% ipython --no-banner

In [1]: import numpy as np

In [2]: import numpy.linalg as la

In [3]: np.set_printoptions(precision=2, suppress=True, linewidth=100, legacy="1.25")

In [4]: B = np.array([[-6, -5], [2, 6]])

In [5]: basis = np.array([[2, 2], [2, 2]])

In [6]: X = np.block([[B, np.array([[0, 3], [3, 3]])], [np.zeros((2, 2)), basis]])

In [7]: print(X)
[[-6. -5.  0.  3.]
 [ 2.  6.  3.  3.]
 [ 0.  0.  2.  2.]
 [ 0.  0.  2.  2.]]

In [8]: # null space of dimension 1

In [9]: r0 = np.array([-4, 5, 7])

In [10]: print(np.correlate(X[3], X[0], "full"))
[  0.   0.   6.   6. -10. -22. -12.]

In [11]: U, sigma, Vt = la.svd(X)

In [12]: print(np.argmax(sigma[:-1] / (sigma[1:] + 1e-6)) + 1)
3

In [13]: B = U[:, :3] @ np.diag(sigma[:3]) @ Vt[:3]

In [14]: print(round(np.abs(X - B).max(), 2))
0.0

In [15]: print(la.matrix_rank(B))
3

In [16]: print(np.round(la.norm(X - B, 2), 2), round(sigma[3], 2))
0.0 0.0

In [17]: print(la.matrix_rank(X, rtol=0.05))
3

In [18]: print(B.round(2) + 0)
[[-6. -5.  0.  3.]
 [ 2.  6.  3.  3.]
 [ 0.  0.  2.  2.]
 [ 0.  0.  2.  2.]]

In [19]: mat = np.loadtxt("sample18.csv", delimiter=",")

In [20]: print(mat)
[[ 0.  4.  5. -5. -3.  1.  8.  9.  8.]
 [ 0.  0.  4. -3.  7. -9.  5.  2.  6.]
 [ 0.  0.  0. -2. -7.  4. -9.  7. -7.]
 [ 0.  0.  0.  0.  2.  5.  0. -6. -7.]
 [ 0.  0.  0.  0.  0.  8. -1. -7.  7.]
 [ 0.  0.  0.  0.  0.  0. -8. -2.  5.]
 [ 0.  0.  0.  0.  0.  0.  0. -3. -8.]
 [ 0.  0.  0.  0.  0.  0.  0.  0. -1.]
 [ 0.  0.  0.  0.  0.  0.  0.  0.  0.]]

In [21]: rank = la.matrix_rank(mat)

In [22]: print(rank)
8

In [23]: N = la.svd(mat)[2][rank:].T

In [24]: print(N @ N.T)
[[1. 0. 0. 0. 0. 0. 0. 0. 0.]
 [0. 0. 0. 0. 0. 0. 0. 0. 0.]
 [0. 0. 0. 0. 0. 0. 0. 0. 0.]
 [0. 0. 0. 0. 0. 0. 0. 0. 0.]
 [0. 0. 0. 0. 0. 0. 0. 0. 0.]
 [0. 0. 0. 0. 0. 0. 0. 0. 0.]
 [0. 0. 0. 0. 0. 0. 0. 0. 0.]
 [0. 0. 0. 0. 0. 0. 0. 0. 0.]
 [0. 0. 0. 0. 0. 0. 0. 0. 0.]]

In [25]: print([int(la.matrix_rank(mat[:, :j + 1])) for j in range(9)])
[0, 1, 2, 3, 4, 5, 6, 7, 8]

In [26]: print([int(la.matrix_rank(mat[:i])) for i in range(1, len(mat) + 1)])
[1, 2, 3, 4, 5, 6, 7, 8, 8]

In [27]: print(np.allclose(mat @ N, 0))
True

In [28]: print(N[:, 0] / N[np.abs(N[:, 0]).round(6).argmax(), 0])
[ 1. -0. -0. -0. -0. -0. -0. -0. -0.]

In [29]: print(mat @ N)
[[0.]
 [0.]
 [0.]
 [0.]
 [0.]
 [0.]
 [0.]
 [0.]
 [0.]]

In [30]: print(mat @ mat)
[[  0.   0.  16. -22. -17. -65. -30.  68. -65.]
 [  0.   0.   0.  -8. -34.  57.  29.   0. -45.]
 [  0.   0.   0.   0.  -4. -66. -25.  80.  50.]
 [  0.   0.   0.   0.   0.  16. -42. -24.  45.]
 [  0.   0.   0.   0.   0.   0. -64. -13.  55.]
 [  0.   0.   0.   0.   0.   0.   0.  24.  66.]
 [  0.   0.   0.   0.   0.   0.   0.   0.   3.]
 [  0.   0.   0.   0.   0.   0.   0.   0.   0.]
 [  0.   0.   0.   0.   0.   0.   0.   0.   0.]]

In [31]: print(np.trace(mat))
0.0

In [32]: print((mat - mat.T) / 2)
[[ 0.   2.   2.5 -2.5 -1.5  0.5  4.   4.5  4. ]
 [-2.   0.   2.  -1.5  3.5 -4.5  2.5  1.   3. ]
 [-2.5 -2.   0.  -1.  -3.5  2.  -4.5  3.5 -3.5]
 [ 2.5  1.5  1.   0.   1.   2.5  0.  -3.  -3.5]
 [ 1.5 -3.5  3.5 -1.   0.   4.  -0.5 -3.5  3.5]
 [-0.5  4.5 -2.  -2.5 -4.   0.  -4.  -1.   2.5]
 [-4.  -2.5  4.5  0.   0.5  4.   0.  -1.5 -4. ]
 [-4.5 -1.  -3.5  3.   3.5  1.   1.5  0.  -0.5]
 [-4.  -3.   3.5  3.5 -3.5 -2.5  4.   0.5  0. ]]

In [33]: print((mat + mat.T) / 2)
[[ 0.   2.   2.5 -2.5 -1.5  0.5  4.   4.5  4. ]
 [ 2.   0.   2.  -1.5  3.5 -4.5  2.5  1.   3. ]
 [ 2.5  2.   0.  -1.  -3.5  2.  -4.5  3.5 -3.5]
 [-2.5 -1.5 -1.   0.   1.   2.5  0.  -3.  -3.5]
 [-1.5  3.5 -3.5  1.   0.   4.  -0.5 -3.5  3.5]
 [ 0.5 -4.5  2.   2.5  4.   0.  -4.  -1.   2.5]
 [ 4.   2.5 -4.5  0.  -0.5 -4.   0.  -1.5 -4. ]
 [ 4.5  1.   3.5 -3.  -3.5 -1.  -1.5  0.  -0.5]
 [ 4.   3.  -3.5 -3.5  3.5  2.5 -4.  -0.5  0. ]]

In [34]: r0, r1 = X[1], X[2]

In [35]: print(r0 @ r1)
12.0

In [36]: pr = (r0 @ r1) / (r0 @ r0) * r0

In [37]: print(la.matrix_rank(np.outer(r0, r1)))
1

In [38]: print(np.count_nonzero(mat))
35

In [39]: print(np.abs(mat).max())
9.0

In [40]: print(mat - mat[0])
[[  0.   0.   0.   0.   0.   0.   0.   0.   0.]
 [  0.  -4.  -1.   2.  10. -10.  -3.  -7.  -2.]
 [  0.  -4.  -5.   3.  -4.   3. -17.  -2. -15.]
 [  0.  -4.  -5.   5.   5.   4.  -8. -15. -15.]
 [  0.  -4.  -5.   5.   3.   7.  -9. -16.  -1.]
 [  0.  -4.  -5.   5.   3.  -1. -16. -11.  -3.]
 [  0.  -4.  -5.   5.   3.  -1.  -8. -12. -16.]
 [  0.  -4.  -5.   5.   3.  -1.  -8.  -9.  -9.]
 [  0.  -4.  -5.   5.   3.  -1.  -8.  -9.  -8.]]

In [41]: print(la.svd(mat, compute_uv=False))
[22.94 16.87 14.79 11.51  5.52  1.92  0.98  0.02  0.  ]

In [42]: print(la.matrix_rank(mat))
8
